% ipython --no-banner

In [1]: import numpy as np

In [2]: import numpy.linalg as la

In [3]: np.set_printoptions(precision=3, suppress=True, linewidth=160)

In [4]: def rd(a):
   ...:     return np.round(a, 3) + 0
   ...: 

In [5]: Q, _ = la.qr(np.array([[-0.8, 1.1, -2.8, 0.1, 0.4, -0.5],
   ...:     [0.6, 0.9, 2.1, 1.5, -1.2, -1.5],
   ...:     [-0.4, -1.9, 0.0, 0.0, 0.9, 0.8],
   ...:     [-0.6, 0.9, 0.4, 1.2, 1.0, -1.3],
   ...:     [0.6, -1.1, -2.0, 1.2, 0.4, -0.4],
   ...:     [-0.8, -1.0, -1.0, 0.3, -1.0, 1.3]]))

In [6]: evals = np.array([-3, 1, -3, -1, 3, -1])

In [7]: K = Q @ np.diag(evals) @ Q.T

In [8]: rd(K)
Out[8]: 
array([[-1.931,  1.04 , -0.472,  0.053, -0.69 , -0.611],
       [ 1.04 , -0.793, -0.866, -0.393, -0.272,  1.139],
       [-0.472, -0.866,  0.045, -0.01 ,  1.182, -0.805],
       [ 0.053, -0.393, -0.01 , -0.185,  0.591, -2.011],
       [-0.69 , -0.272,  1.182,  0.591, -1.784,  0.363],
       [-0.611,  1.139, -0.805, -2.011,  0.363,  0.648]])

In [9]: evals, evecs = la.eigh(K)

In [10]: (evals > 1e-8).sum(), (evals < -1e-8).sum()
Out[10]: (np.int64(2), np.int64(4))

In [11]: rd(la.eigvalsh(K @ K))
Out[11]: array([1., 1., 1., 9., 9., 9.])

In [12]: rd(evals.sum()), rd(np.trace(K))
Out[12]: (np.float64(-4.0), np.float64(-4.0))

In [13]: rng = np.random.default_rng(986814)

In [14]: labels = rng.permutation(6)

In [15]: other = K[:, labels] * rng.choice([-1, 1], 6)

In [16]: rd(other)
Out[16]: 
array([[ 0.053, -0.69 , -1.04 , -0.611,  0.472, -1.931],
       [-0.393, -0.272,  0.793,  1.139,  0.866,  1.04 ],
       [-0.01 ,  1.182,  0.866, -0.805, -0.045, -0.472],
       [-0.185,  0.591,  0.393, -2.011,  0.01 ,  0.053],
       [ 0.591, -1.784,  0.272,  0.363, -1.182, -0.69 ],
       [-2.011,  0.363, -1.139,  0.648,  0.805, -0.611]])

In [17]: left, _, vt = la.svd(K.T @ other)

In [18]: labels
Out[18]: array([3, 4, 1, 5, 2, 0])

In [19]: rd(left @ vt)
Out[19]: 
array([[ 0.,  0.,  0.,  0.,  0.,  1.],
       [ 0.,  0., -1.,  0.,  0.,  0.],
       [ 0.,  0.,  0.,  0., -1.,  0.],
       [ 1.,  0.,  0.,  0.,  0.,  0.],
       [ 0.,  1.,  0.,  0.,  0.,  0.],
       [ 0.,  0.,  0.,  1.,  0.,  0.]])

In [20]: Q, evecs = la.qr(K[:, :3])[0], la.qr(K[:, 3:])[0]

In [21]: sig = la.svd(Q.T @ evecs, compute_uv=False)

In [22]: rd(np.degrees(np.arccos(sig.clip(0, 1))))
Out[22]: array([38.611, 49.375, 67.398])

In [23]: rd(sig)
Out[23]: array([0.781, 0.651, 0.384])

In [24]: cov = K.T @ K

In [25]: la.matrix_rank(cov)
Out[25]: np.int64(6)

In [26]: rd(np.trace(cov)), rd((K ** 2).sum())
Out[26]: (np.float64(30.0), np.float64(30.0))

In [27]: rd(np.diag(cov))
Out[27]: array([5.883, 3.984, 3.02 , 4.585, 5.611, 6.916])

In [28]: rd(la.eigvalsh(cov)[::-1])
Out[28]: array([9., 9., 9., 1., 1., 1.])

In [29]: rd(la.svd(K, compute_uv=False) ** 2)
Out[29]: array([9., 9., 9., 1., 1., 1.])

In [30]: rd((K + K.T) / 2)
Out[30]: 
array([[-1.931,  1.04 , -0.472,  0.053, -0.69 , -0.611],
       [ 1.04 , -0.793, -0.866, -0.393, -0.272,  1.139],
       [-0.472, -0.866,  0.045, -0.01 ,  1.182, -0.805],
       [ 0.053, -0.393, -0.01 , -0.185,  0.591, -2.011],
       [-0.69 , -0.272,  1.182,  0.591, -1.784,  0.363],
       [-0.611,  1.139, -0.805, -2.011,  0.363,  0.648]])

In [31]: rd(np.sort(np.abs(la.eigvals(K))))
Out[31]: array([1., 1., 1., 3., 3., 3.])

In [32]: rd(la.det(K))
Out[32]: np.float64(27.0)

In [33]: M = np.loadtxt("block8.csv", delimiter=",")

In [34]: M
Out[34]: 
array([[ 0.4, -0.3,  1.9],
       [-0.2,  0.9,  0. ],
       [-1.2,  0.4,  0.9],
       [ 0.4,  1.7, -0.1],
       [ 0.4,  0.4, -0.7]])

In [35]: labels = rng.permutation(3)

In [36]: other = M[:, labels] * rng.choice([-1, 1], 3)

In [37]: other
Out[37]: 
array([[-1.9, -0.4, -0.3],
       [-0. ,  0.2,  0.9],
       [-0.9,  1.2,  0.4],
       [ 0.1, -0.4,  1.7],
       [ 0.7, -0.4,  0.4]])

In [38]: left, _, vt = la.svd(M.T @ other)

In [39]: rd(la.lstsq(M, other)[0])
Out[39]: 
array([[ 0., -1.,  0.],
       [ 0.,  0.,  1.],
       [-1.,  0.,  0.]])

In [40]: P = M @ la.solve(M.T @ M, M.T)

In [41]: rd(np.diag(P))
Out[41]: array([0.957, 0.222, 0.853, 0.794, 0.174])

In [42]: la.matrix_rank(np.eye(5) - P)
Out[42]: np.int64(2)

In [43]: np.allclose(P @ P, P)
Out[43]: True

In [44]: A = np.loadtxt("test6.csv", delimiter=",")

In [45]: rd(A)
Out[45]: 
array([[ 0.038, -0.023,  0.189],
       [-0.023,  0.999,  0.004],
       [ 0.189,  0.004,  0.963]])

In [46]: # rows and columns are dependent

In [47]: x = np.array([3, 0, 1])

In [48]: rd(A @ A @ x)
Out[48]: array([ 0.301, -0.063,  1.529])

In [49]: rd(A @ x)
Out[49]: array([ 0.301, -0.063,  1.529])

In [50]: rd(np.eye(3) - A)
Out[50]: 
array([[ 0.962,  0.023, -0.189],
       [ 0.023,  0.001, -0.004],
       [-0.189, -0.004,  0.037]])

In [51]: Z = 10 * np.array([[0.7, -0.4, 0.4, 0.2, 1.3], [0.9, -0.1, 0.8, 1.0, -0.2]])

In [52]: labels = rng.integers(0, 2, 19)

In [53]: arr = Z[labels] + rng.normal(size=(19, 5))

In [54]: rd(arr)
Out[54]: 
array([[ 6.38 , -5.15 ,  5.97 ,  2.594, 11.209],
       [ 7.485, -3.281,  5.196,  3.856, 14.25 ],
       [ 6.288, -6.597,  2.445,  1.816, 12.302],
       [ 7.939, -4.068,  3.133,  3.179, 13.734],
       [ 6.468, -1.832,  7.516, 10.546, -2.051],
       [ 8.629, -3.903,  4.164,  1.331, 11.993],
       [ 7.6  , -4.079,  3.882,  0.033, 12.446],
       [ 6.171, -3.551,  2.973,  1.857, 12.786],
       [ 8.824, -3.56 ,  7.669, 10.094, -0.943],
       [ 7.359, -1.746,  6.815, 10.613, -2.073],
       [ 6.857, -2.024,  8.587, 10.851, -1.286],
       [ 6.661, -3.634,  4.778,  4.24 , 12.018],
       [ 5.944, -4.028,  4.268,  1.214, 13.144],
       [ 6.844, -5.621,  2.533,  1.045, 11.712],
       [ 7.385, -4.141,  3.385,  1.292, 14.556],
       [ 6.116, -4.985,  1.938,  2.989, 12.885],
       [10.395, -0.765,  9.358, 10.803, -1.843],
       [ 8.894, -1.569,  7.728, 11.903, -1.136],
       [ 7.939, -4.558,  4.634,  0.713, 13.62 ]])

In [55]: Xc = (arr - arr.mean(axis=0)) / arr.std(axis=0)

In [56]: Xc.std(axis=0)
Out[56]: array([1., 1., 1., 1., 1.])

In [57]: coef = la.lstsq(np.delete(Xc, 4, axis=1), Xc[:, 4])[0]

In [58]: np.abs(coef).argmax()
Out[58]: np.int64(3)
